>>> import numpy as np
>>> import numpy.linalg as la
>>> np.set_printoptions(precision=2, suppress=True, linewidth=140, legacy="1.25")
>>> M = np.loadtxt("test1.csv", delimiter=",")
>>> M
array([[ 3., -1.,  3., -1.,  3., -1.],
       [ 3., -5.,  3., -5.,  3., -5.],
       [ 5.,  0.,  5.,  0.,  5.,  0.],
       [ 3., -1.,  3., -1.,  3., -1.],
       [ 3., -5.,  3., -5.,  3., -5.],
       [ 5.,  0.,  5.,  0.,  5.,  0.]])
>>> # rank 2
>>> U, s, VT = la.svd(M)
>>> vecs = VT[:(s > 1e-8).sum()]
>>> rng = np.random.default_rng(527)
>>> x = M[1] + 3 * M[2] + rng.integers(2) * np.eye(6)[0]
>>> x
array([19., -5., 18., -5., 18., -5.])
>>> np.round(vecs.T @ vecs, 2) + 0
array([[0.33, 0.  , 0.33, 0.  , 0.33, 0.  ],
       [0.  , 0.33, 0.  , 0.33, 0.  , 0.33],
       [0.33, 0.  , 0.33, 0.  , 0.33, 0.  ],
       [0.  , 0.33, 0.  , 0.33, 0.  , 0.33],
       [0.33, 0.  , 0.33, 0.  , 0.33, 0.  ],
       [0.  , 0.33, 0.  , 0.33, 0.  , 0.33]])
>>> la.matrix_rank(np.vstack([M, x]))
3
>>> K = np.load("w.npy")
>>> K.round(2) + 0
array([[-0.07, -0.16,  0.21,  0.58,  0.36,  0.11,  0.02, -0.62,  0.26],
       [ 0.2 , -0.34,  0.2 ,  0.16, -0.09, -0.18, -0.15,  0.49,  0.69],
       [ 0.3 , -0.07, -0.06,  0.25, -0.85,  0.17,  0.06, -0.28, -0.03],
       [-0.47, -0.32,  0.27, -0.4 , -0.18,  0.41, -0.45, -0.16,  0.09],
       [-0.61,  0.14,  0.01,  0.27, -0.28, -0.65, -0.18, -0.03, -0.05],
       [-0.2 , -0.58, -0.52, -0.24,  0.  , -0.17,  0.46, -0.18,  0.16],
       [ 0.1 , -0.43, -0.41,  0.37,  0.13,  0.06, -0.52,  0.19, -0.43],
       [ 0.  , -0.44,  0.62,  0.07, -0.02, -0.12,  0.37,  0.17, -0.48],
       [ 0.47, -0.12,  0.14, -0.39,  0.07, -0.53, -0.34, -0.43, -0.05]])
>>> # keeps lengths
>>> round(K[2] @ K[4], 2)
-0.0
>>> la.norm(K, axis=1)
array([1., 1., 1., 1., 1., 1., 1., 1., 1.])
>>> round(float(la.norm(K[2] - K[4])), 2)
1.41
>>> U, s, VT = la.svd(K, full_matrices=False)
>>> U.shape, s.shape, VT.shape
((9, 9), (9,), (9, 9))
>>> s / s[0]
array([1., 1., 1., 1., 1., 1., 1., 1., 1.])
>>> np.cumsum(s ** 2) / np.sum(s ** 2)
array([0.11, 0.22, 0.33, 0.44, 0.56, 0.67, 0.78, 0.89, 1.  ])
>>> np.round(VT @ VT.T, 2) + 0
array([[1., 0., 0., 0., 0., 0., 0., 0., 0.],
       [0., 1., 0., 0., 0., 0., 0., 0., 0.],
       [0., 0., 1., 0., 0., 0., 0., 0., 0.],
       [0., 0., 0., 1., 0., 0., 0., 0., 0.],
       [0., 0., 0., 0., 1., 0., 0., 0., 0.],
       [0., 0., 0., 0., 0., 1., 0., 0., 0.],
       [0., 0., 0., 0., 0., 0., 1., 0., 0.],
       [0., 0., 0., 0., 0., 0., 0., 1., 0.],
       [0., 0., 0., 0., 0., 0., 0., 0., 1.]])
>>> round(float(np.sqrt((s ** 2).sum())), 2), round(float(la.norm(K)), 2)
(3.0, 3.0)
>>> feats = np.load("arr.npy")
>>> feats
array([[ 3,  0,  0,  1,  2,  0, -1, -3, -1, -1,  1, -2,  2, -2],
       [ 0,  3,  0,  0,  1,  2,  0, -1, -3, -1, -1,  1, -2,  2],
       [ 0,  0,  3,  0,  0,  1,  2,  0, -1, -3, -1, -1,  1, -2],
       [ 1,  0,  0,  3,  0,  0,  1,  2,  0, -1, -3, -1, -1,  1],
       [ 2,  1,  0,  0,  3,  0,  0,  1,  2,  0, -1, -3, -1, -1],
       [ 0,  2,  1,  0,  0,  3,  0,  0,  1,  2,  0, -1, -3, -1],
       [-1,  0,  2,  1,  0,  0,  3,  0,  0,  1,  2,  0, -1, -3],
       [-3, -1,  0,  2,  1,  0,  0,  3,  0,  0,  1,  2,  0, -1],
       [-1, -3, -1,  0,  2,  1,  0,  0,  3,  0,  0,  1,  2,  0],
       [-1, -1, -3, -1,  0,  2,  1,  0,  0,  3,  0,  0,  1,  2],
       [ 1, -1, -1, -3, -1,  0,  2,  1,  0,  0,  3,  0,  0,  1],
       [-2,  1, -1, -1, -3, -1,  0,  2,  1,  0,  0,  3,  0,  0],
       [ 2, -2,  1, -1, -1, -3, -1,  0,  2,  1,  0,  0,  3,  0],
       [-2,  2, -2,  1, -1, -1, -3, -1,  0,  2,  1,  0,  0,  3]])
>>> # equal to its transpose
>>> round(float(la.eigvalsh(feats).min()), 2)
-5.51
>>> r0, v = feats[4], feats[1]
>>> r0 @ r0
31
>>> r0 @ v
-3
>>> p = (r0 @ v) / (r0 @ r0) * r0
>>> p
array([-0.19, -0.1 , -0.  , -0.  , -0.29, -0.  , -0.  , -0.1 , -0.19, -0.  ,  0.1 ,  0.29,  0.1 ,  0.1 ])
>>> v - p
array([ 0.19,  3.1 ,  0.  ,  0.  ,  1.29,  2.  ,  0.  , -0.9 , -2.81, -1.  , -1.1 ,  0.71, -2.1 ,  1.9 ])
>>> evals, vecs = la.eigh(feats)
>>> x = np.array([2, -2, 0, 0, -2, 3, 0, -2, 3, -1, 0, 0, 3, 0])
>>> np.abs(feats).sum(axis=1).max(), round(float(np.abs(evals).max()), 2)
(19, 10.11)
>>> labels = rng.permutation(14)
>>> labels
array([ 1, 13,  4,  9, 11,  3,  7,  2,  5, 12,  8,  6, 10,  0])
>>> B = feats[labels][:, labels]
>>> np.allclose(B, feats)
False
>>> np.sort(np.abs(la.eigvals(B)))
array([ 1.3 ,  1.72,  1.84,  2.21,  2.22,  3.58,  3.73,  5.48,  5.51,  6.64,  6.66,  8.22,  9.2 , 10.11])
>>> np.argsort(-la.norm(M, axis=0).round(6), kind="stable")[:3]
array([0, 2, 4])
>>> [round(float(x), 2) for x in la.svd(M, compute_uv=False)[:3]]
[18.07, 9.36, 0.0]
>>> la.matrix_rank(M, rtol=0.1)
2
>>> data = np.array([[5, 5, 1, 5, 3, 5, 2, 4, 3, 3],
...     [4, 5, 5, 5, 3, 0, 2, 4, 15, 2],
...     [5, 4, 5, 0, 5, 5, 5, 0, 15, 2],
...     [2, 2, 3, 2, 4, 2, 5, 0, 9, 4]])
>>> def softmax(z):
...     e = np.exp(z - z.max(axis=-1, keepdims=True))
...     return e / e.sum(axis=-1, keepdims=True)
... 
>>> np.round(softmax(data[0] + 2), 2) + 0
array([0.21, 0.21, 0.  , 0.21, 0.03, 0.21, 0.01, 0.08, 0.03, 0.03])
>>> np.round(softmax(10 * data[0]), 2) + 0
array([0.25, 0.25, 0.  , 0.25, 0.  , 0.25, 0.  , 0.  , 0.  , 0.  ])
>>> softmax(data).sum(axis=1)
array([1., 1., 1., 1.])
>>> scores = data @ data.T / np.sqrt(10)
>>> np.round(softmax(scores + np.triu(np.full(scores.shape, -np.inf), 1)), 2) + 0
array([[1., 0., 0., 0.],
       [0., 1., 0., 0.],
       [0., 0., 1., 0.],
       [0., 0., 1., 0.]])
>>> np.round(softmax(scores), 2) + 0
array([[0.08, 0.72, 0.2 , 0.  ],
       [0.  , 1.  , 0.  , 0.  ],
       [0.  , 0.  , 1.  , 0.  ],
       [0.  , 0.  , 1.  , 0.  ]])
>>> softmax(scores)[0] @ data
array([ 4.28,  4.8 ,  4.69,  3.99,  3.41,  1.41,  2.61,  3.19, 14.06,  2.08])
>>> B = data[0, 0] * data[1:] - np.outer(data[1:, 0], data[0])
>>> B
array([[  0,   5,  21,   5,   3, -20,   2,   4,  63,  -2],
       [  0,  -5,  20, -25,  10,   0,  15, -20,  60,  -5],
       [  0,   0,  13,   0,  14,   0,  21,  -8,  39,  14]])
>>> la.matrix_rank(B), la.matrix_rank(data)
(3, 4)
>>> np.flatnonzero(~B.round(6).any(axis=1))
array([], dtype=int64)
>>> data[:, 0] / data[0, 0]
array([1. , 0.8, 1. , 0.4])
>>> x = np.array([-3, 2, -3, 1, -3, -1, -2, 2, 2, 2])
>>> h = np.maximum(B @ x, 0)
>>> np.maximum(B @ (3 * x), 0)
array([267,   0,   0])
>>> B.T @ h
array([    0,   445,  1869,   445,   267, -1780,   178,   356,  5607,  -178])
>>> np.maximum(B @ x, 0) - np.maximum(-B @ x, 0)
array([ 89, -85, -33])
>>> B * (h > 1e-9)[:, None]
array([[  0,   5,  21,   5,   3, -20,   2,   4,  63,  -2],
       [  0,   0,   0,   0,   0,   0,   0,   0,   0,   0],
       [  0,   0,   0,   0,   0,   0,   0,   0,   0,   0]])
>>> h
array([89,  0,  0])
